% python3 -q
>>> import numpy as np
>>> np.set_printoptions(precision=2, suppress=True, linewidth=100, legacy="1.25")
>>> X = np.loadtxt("layer13.csv", delimiter=",")
>>> print(X)
[[-4.95 -9.    1.  ]
 [-8.    2.05 -7.  ]
 [-5.   -9.    1.05]]
>>> vec = np.array([-2, 1, -1])
>>> a = np.maximum(X @ vec, 0)
>>> print(np.flatnonzero(a > 1e-9))
[1]
>>> print(X.T @ a)
[-200.4    51.35 -175.35]
>>> print(a)
[ 0.   25.05  0.  ]
>>> print(np.maximum(X @ (3 * vec), 0))
[ 0.   75.15  0.  ]
>>> print(np.maximum(X @ vec, 0) - np.maximum(-X @ vec, 0))
[-0.1  25.05 -0.05]
>>> P = np.triu(np.array([[-1, -2, -2], [0, 0, 2], [-2, -1, 0]]), 1) + np.eye(3)
>>> M2 = P @ X @ np.linalg.inv(P)
>>> print(np.poly(M2))
[   1.      1.85 -143.19    7.15]
>>> print(M2)
[[ 21.05  47.   -39.  ]
 [-18.   -51.95  63.  ]
 [ -5.   -19.    29.05]]
>>> print(round(np.trace(M2), 2), round(float(np.trace(X)), 2))
-1.85 -1.85
>>> left, s, Vh = np.linalg.svd(X)
>>> print(np.argmax(s[:-1] / (s[1:] + 1e-6)) + 1)
2
>>> M2 = left[:, :2] @ np.diag(s[:2]) @ Vh[:2]
>>> print(M2)
[[-4.97 -8.99  1.02]
 [-8.    2.05 -7.  ]
 [-4.98 -9.01  1.03]]
>>> print(round(np.linalg.norm(X - M2) / np.linalg.norm(X), 2))
0.0
>>> print(round(float(np.linalg.norm(X - M2, 2)), 2), round(float(s[2]), 2))
0.05 0.05
>>> u, v = M2[0], M2[1]
>>> print(round(u @ v, 2))
14.15
>>> p = (u @ v) / (u @ u) * u
>>> print(p)
[-0.66 -1.19  0.14]
>>> print(np.outer(u, v))
[[ 39.74 -10.18  34.77]
 [ 71.9  -18.42  62.91]
 [ -8.19   2.1   -7.17]]
>>> print((v - p) @ u)
0.0
>>> print((X + X.T) / 2)
[[-4.95 -8.5  -2.  ]
 [-8.5   2.05 -8.  ]
 [-2.   -8.    1.05]]
>>> print(np.allclose(X @ X.T, X.T @ X))
False
>>> print(np.linalg.matrix_power(X, 3))
[[ -885.24 -1320.37    33.86]
 [-1253.21    28.87  -947.4 ]
 [ -885.24 -1320.37    33.86]]
>>> print(np.allclose(X, X.T))
False
>>> print(np.round(np.abs(np.linalg.eigvals(X)).max(), 2))
12.95
>>> data = np.array([[0, 0, 0, 0, 1],
...     [0, 1, 0, 0, 0],
...     [1, 0, 0, 0, 0],
...     [0, 0, 0, 1, 0],
...     [0, 0, 1, 0, 0]])
>>> print(data @ np.ones(5))
[1. 1. 1. 1. 1.]
>>> print(np.linalg.matrix_power(data, 2))
[[0 0 1 0 0]
 [0 1 0 0 0]
 [0 0 0 0 1]
 [0 0 0 1 0]
 [1 0 0 0 0]]
>>> p = np.eye(5)[0]
>>> for _ in range(7):
...     p = p @ data
...     print(p.round(2))
... 
[0. 0. 0. 0. 1.]
[0. 0. 1. 0. 0.]
[1. 0. 0. 0. 0.]
[0. 0. 0. 0. 1.]
[0. 0. 1. 0. 0.]
[1. 0. 0. 0. 0.]
[0. 0. 0. 0. 1.]
>>> t = np.radians(72)
>>> Rm = np.eye(5)
>>> Rm[4, 4] = Rm[0, 0] = np.cos(t)
>>> Rm[4, 0], Rm[0, 4] = -np.sin(t), np.sin(t)
>>> print(Rm)
[[ 0.31  0.    0.    0.    0.95]
 [ 0.    1.    0.    0.    0.  ]
 [ 0.    0.    1.    0.    0.  ]
 [ 0.    0.    0.    1.    0.  ]
 [-0.95  0.    0.    0.    0.31]]
>>> M2 = data @ Rm.T
>>> print(np.linalg.svd(data, compute_uv=False), np.linalg.svd(M2, compute_uv=False))
[1. 1. 1. 1. 1.] [1. 1. 1. 1. 1.]
>>> print(M2)
[[ 0.95  0.    0.    0.    0.31]
 [ 0.    1.    0.    0.    0.  ]
 [ 0.31  0.    0.    0.   -0.95]
 [ 0.    0.    0.    1.    0.  ]
 [ 0.    0.    1.    0.    0.  ]]
>>> print(np.allclose(np.linalg.norm(data, axis=1), np.linalg.norm(M2, axis=1)))
True
>>> print(np.allclose(data @ data.T, M2 @ M2.T))
True
>>> print((data != 0).astype(int))
[[0 0 0 0 1]
 [0 1 0 0 0]
 [1 0 0 0 0]
 [0 0 0 1 0]
 [0 0 1 0 0]]
>>> print(round(np.linalg.det(data), 2))
1.0
>>> print(data @ data)
[[0 0 1 0 0]
 [0 1 0 0 0]
 [0 0 0 0 1]
 [0 0 0 1 0]
 [1 0 0 0 0]]
>>> print((np.linalg.matrix_power((data != 0) + (data.T != 0) + np.eye(5), 5) > 0).astype(int))
[[1 0 1 0 1]
 [0 1 0 0 0]
 [1 0 1 0 1]
 [0 0 0 1 0]
 [1 0 1 0 1]]
>>> print(np.flatnonzero(np.linalg.matrix_power((data != 0) + (data.T != 0) + np.eye(5), 5)[4]))
[0 2 4]
>>> rng = np.random.default_rng(8229)
>>> idx = rng.permutation(5)
>>> M2 = data[:, idx] * rng.choice([-1, 1], 5)
>>> print(M2)
[[0 0 0 0 1]
 [0 1 0 0 0]
 [0 0 1 0 0]
 [1 0 0 0 0]
 [0 0 0 1 0]]
>>> left, _, Vh = np.linalg.svd(data.T @ M2)
>>> print(idx)
[3 1 0 2 4]
>>> vec = np.array([-4, -4, -2, 1, 2])
>>> y = data @ vec
>>> print(y)
[ 2 -4 -4  1 -2]
>>> print(np.linalg.solve(data, y + data[:, 1]))
[-4. -3. -2.  1.  2.]
>>> print(np.linalg.solve(data, y))
[-4. -4. -2.  1.  2.]
>>> print(np.linalg.solve(data.T, data[4]))
[0. 0. 0. 0. 1.]
>>> M = np.loadtxt("dump.csv", delimiter=",")
>>> print(M)
[[ 4. -2. -4.]
 [-2.  1.  2.]
 [-4.  2.  4.]]
>>> T = np.stack([M, 5 * M, M[::-1]])
>>> print(np.linalg.matrix_rank(T.reshape(3, -1)))
2
>>> print(T.shape)
(3, 3, 3)
>>> print((T @ M.T).shape)
(3, 3, 3)
>>> print([round(float(x), 2) for x in np.linalg.svd(M, compute_uv=False)[:3]])
[9.0, 0.0, 0.0]
>>> print(np.linalg.matrix_rank(M, rtol=0.1))
1
>>> print(round(float(np.linalg.norm(M, 2) / np.linalg.norm(M)), 2))
1.0
>>> arr = np.load("test15.npy")
>>> print(arr)
[[ 59.42  39.42 -20.1  -60.47]
 [ 60.3   40.23 -20.32 -59.52]
 [ 61.72  38.82 -20.71 -60.78]
 [ 61.61  38.83 -20.06 -61.3 ]
 [ 61.44  41.69 -18.5  -58.55]
 [ 61.51  39.49 -18.86 -59.99]
 [ 59.42  39.85 -20.92 -59.24]
 [ 59.97  40.73 -18.94 -60.25]
 [ 58.86  42.94 -19.86 -59.62]
 [ 61.39  39.85 -21.34 -60.87]
 [ 61.73  40.18 -17.8  -59.43]
 [ 58.82  39.67 -19.64 -60.76]
 [ 60.35  39.84 -18.51 -59.62]
 [ 59.31  41.36 -19.44 -60.37]
 [ 58.77  38.78 -21.22 -60.15]
 [ 60.12  39.96 -21.11 -60.21]]
>>> left, s, Vh = np.linalg.svd(M)
>>> print(np.argmax(s[:-1] / (s[1:] + 1e-6)) + 1)
1
>>> print(s.round(2) + 0)
[9. 0. 0.]
>>> M2 = left[:, :1] @ np.diag(s[:1]) @ Vh[:1]
>>> print(np.linalg.matrix_rank(M, rtol=0.05))
1
>>> print(np.round(np.abs(M - M2).max(), 2))
0.0
>>> print(np.linalg.matrix_rank(M2))
1
>>> idx = arr[:, 3] > np.median(arr[:, 3])
>>> u = arr[idx].mean(axis=0) - arr[~idx].mean(axis=0)
>>> print(((arr - arr.mean(axis=0)) @ u > 0).astype(int))
[0 1 0 0 1 1 1 1 1 0 1 0 1 1 0 0]
>>> print(idx.astype(int))
[0 1 0 0 1 1 1 0 1 0 1 0 1 0 1 0]
>>> left, s, Vh = np.linalg.svd(arr)
>>> print(s)
[384.63   5.27   4.62   2.5 ]
>>> print(np.argmax(s[:-1] / (s[1:] + 1e-6)) + 1)
1
>>> M2 = left[:, :1] @ np.diag(s[:1]) @ Vh[:1]
>>> print(round(np.abs(arr - M2).max(), 2))
2.84
>>> print(round(np.linalg.norm(arr - M2) / np.linalg.norm(arr), 2))
0.02
>>> print(np.linalg.matrix_rank(arr, rtol=0.05))
1
>>> print(np.round(np.linalg.norm(arr - M2, 2), 2), round(s[1], 2))
5.27 5.27
>>> left, s, Vh = np.linalg.svd(M)
>>> evecs = Vh[:(s > 1e-8).sum()]
>>> vec = M[0] + -3 * M[2] + rng.integers(2) * np.eye(3)[2]
>>> print(vec)
[ 16.  -8. -16.]
>>> print(np.linalg.matrix_rank(np.vstack([M, vec])))
1
>>> mat = np.load("sample13.npy")
>>> print(mat)
[[-4.27  2.1  -0.5 ]
 [-2.    1.   -1.1 ]
 [ 0.65 -0.3  -0.3 ]
 [-1.54  0.8  -2.1 ]
 [-0.97  0.5  -0.7 ]
 [ 0.02  0.   -0.6 ]
 [-0.99  0.5  -0.1 ]
 [-0.97  0.5  -0.3 ]
 [-2.66  1.4  -1.1 ]
 [-1.6   0.8  -0.6 ]
 [-0.75  0.5  -0.3 ]
 [ 1.96 -1.   -0.2 ]
 [-0.45  0.3  -0.9 ]
 [ 1.25 -0.6  -0.8 ]
 [ 0.13 -0.1  -0.1 ]
 [-0.65  0.4   3.1 ]
 [ 1.13 -0.5   0.4 ]
 [-0.99  0.5   0.8 ]
 [-0.71  0.4  -0.5 ]
 [ 2.97 -1.5  -0.9 ]
 [-2.07  1.    0.7 ]
 [ 0.83 -0.4  -0.3 ]
 [-0.74  0.4   2.  ]
 [-0.14  0.1   0.8 ]
 [-1.73  0.8  -1.4 ]
 [ 2.   -1.   -0.9 ]
 [-0.3   0.1   0.5 ]
 [ 0.83 -0.4   0.3 ]
 [-0.97  0.5  -0.4 ]
 [ 1.32 -0.6   0.3 ]
 [-0.5   0.2   1.3 ]]
>>> idx = mat[:, 2] > np.median(mat[:, 2])
>>> u = mat[idx].mean(axis=0) - mat[~idx].mean(axis=0)
>>> print(round(float((((mat - mat.mean(axis=0)) @ u > 0) == idx).mean()), 2))
0.81
>>> print(idx.astype(int))
[0 0 0 0 0 0 1 0 0 0 0 1 0 0 1 1 1 1 0 0 1 0 1 1 0 0 1 1 0 1 1]
>>> print(u)
[ 0.53 -0.28  1.51]
>>> r = np.linalg.matrix_rank(M)
>>> print(r)
1
>>> null = np.linalg.svd(M)[2][r:].T
>>> print([int(np.linalg.matrix_rank(np.delete(M, i, axis=0))) for i in range(3)])
[1, 1, 1]
>>> print(np.linalg.matrix_rank(M.T @ M), np.linalg.matrix_rank(M @ M.T))
1 1
>>> print(np.round(M @ null, 2) + 0)
[[0. 0.]
 [0. 0.]
 [0. 0.]]
>>> print(null @ null.T)
[[ 0.56  0.22  0.44]
 [ 0.22  0.89 -0.22]
 [ 0.44 -0.22  0.56]]
>>> print([int(np.linalg.matrix_rank(M[:, :j + 1])) for j in range(3)])
[1, 1, 1]
>>> O, evecs = np.linalg.qr(mat[:, :1])[0], np.linalg.qr(mat[:, 1:])[0]
>>> s = np.linalg.svd(O.T @ evecs, compute_uv=False)
>>> print(np.degrees(np.arccos(s.clip(0, 1))))
[3.31]
>>> print(s)
[1.]
>>> M2 = data / np.sqrt((data ** 2).mean(axis=1, keepdims=True))
>>> print(np.linalg.matrix_rank(M2) == np.linalg.matrix_rank(data))
True
>>> print(np.linalg.norm(M2, axis=1))
[2.24 2.24 2.24 2.24 2.24]
>>> print(np.linalg.matrix_rank(data - data.mean(axis=1, keepdims=True)))
4
>>> print(M2[0])
[0.   0.   0.   0.   2.24]
>>> Xs = (mat - mat.mean(axis=0)) / mat.std(axis=0)
>>> print(Xs.std(axis=0))
[1. 1. 1.]
>>> print(np.argwhere(np.abs(Xs) > 2))
[[ 0  0]
 [ 0  1]
 [15  2]
 [19  0]
 [19  1]
 [22  2]]
>>> beta = np.linalg.lstsq(np.delete(Xs, 0, axis=1), Xs[:, 0])[0]
>>> print(round(float(1 - np.var(Xs[:, 0] - np.delete(Xs, 0, axis=1) @ beta)), 2))
1.0
>>> print(np.abs(beta).argmax())
0
>>> print(beta.round(2) + 0)
[-1.  0.]
>>> W0 = np.loadtxt("run7.csv", delimiter=",")
>>> print(W0)
[[-1.7  1.6  1.4]
 [-0.1  0.7  0. ]
 [-0.3  0.1  1.2]
 [-0.9  0.9  0.3]
 [ 1.6 -1.   1.4]
 [ 0.6  2.3  1. ]]
>>> P = W0 @ np.linalg.solve(W0.T @ W0, W0.T)
>>> print(np.allclose(P @ P, P))
True
>>> print(np.trace(P))
3.0
>>> print(P @ W0[:, 1])
[ 1.6  0.7  0.1  0.9 -1.   2.3]
>>> print(np.diag(P))
[0.72 0.07 0.32 0.14 0.82 0.94]
>>> J = np.load("case12.npy")
>>> print(J)
[[-0.9  -1.6  -0.2 ]
 [-0.55  0.54 -1.83]
 [-0.1  -0.7   0.2 ]
 [ 0.    0.4  -1.6 ]
 [-0.1   0.7   1.  ]
 [-0.2  -0.1  -1.2 ]]
>>> M2 = np.c_[J[:, :1] @ np.array([[5]]), np.array([4, 1, 1, -7, -9, -3])]
>>> print(M2)
[[-4.5   4.  ]
 [-2.75  1.  ]
 [-0.5   1.  ]
 [ 0.   -7.  ]
 [-0.5  -9.  ]
 [-1.   -3.  ]]
>>> print(np.linalg.matrix_rank(M2))
2
>>> print(np.round(np.linalg.norm(M2 - J @ np.linalg.lstsq(J, M2)[0], axis=0), 2) + 0)
[0.   9.68]
>>> print(np.linalg.matrix_rank(np.c_[J, M2]))
4
>>> E = np.loadtxt("w.csv", delimiter=",")
>>> print(E)
[[1. 1. 1. 0.]
 [3. 3. 3. 2.]
 [6. 6. 6. 5.]
 [5. 5. 5. 4.]]
>>> # rank 2
>>> print(np.argsort(-np.linalg.norm(E, axis=0).round(6), kind="stable")[:3])
[0 1 2]
>>> left, s, Vh = np.linalg.svd(E)
>>> print(np.argmax(s[:-1] / (s[1:] + 1e-6)) + 1)
2
>>> print(s.round(2) + 0)
[16.04  0.83  0.    0.  ]
>>> M2 = left[:, :2] @ np.diag(s[:2]) @ Vh[:2]
>>> print(M2.round(2) + 0)
[[1. 1. 1. 0.]
 [3. 3. 3. 2.]
 [6. 6. 6. 5.]
 [5. 5. 5. 4.]]
>>> print(np.linalg.matrix_rank(E, rtol=0.05))
2
>>> print(np.linalg.matrix_rank(M2))
2
>>> vec = np.array([0, 2, 1])
>>> print(np.sign((W0 @ vec).round(6)))
[ 1.  1.  1.  1. -1.  1.]
>>> print(W0 @ (2 * vec))
[ 9.2  2.8  2.8  4.2 -1.2 11.2]
>>> print(np.linalg.norm(W0 @ vec) <= np.linalg.norm(W0, 2) * np.linalg.norm(vec) + 1e-9)
True
>>> print(W0 @ np.ones(3))
[1.3 0.6 1.  0.3 2.  3.9]
>>> print(W0 @ np.eye(3)[0])
[-1.7 -0.1 -0.3 -0.9  1.6  0.6]
>>> print(W0 * vec)
[[-0.   3.2  1.4]
 [-0.   1.4  0. ]
 [-0.   0.2  1.2]
 [-0.   1.8  0.3]
 [ 0.  -2.   1.4]
 [ 0.   4.6  1. ]]
>>> print(np.einsum("ij,j->i", W0, vec))
[ 4.6  1.4  1.4  2.1 -0.6  5.6]
>>> print((W0 * vec).sum(axis=1))
[ 4.6  1.4  1.4  2.1 -0.6  5.6]
>>> print(round(np.abs(np.linalg.eigvals(E)).max(), 2))
13.63
>>> print(np.trace(E))
14.0
>>> print(round(float(np.linalg.det(E)), 2))
-0.0
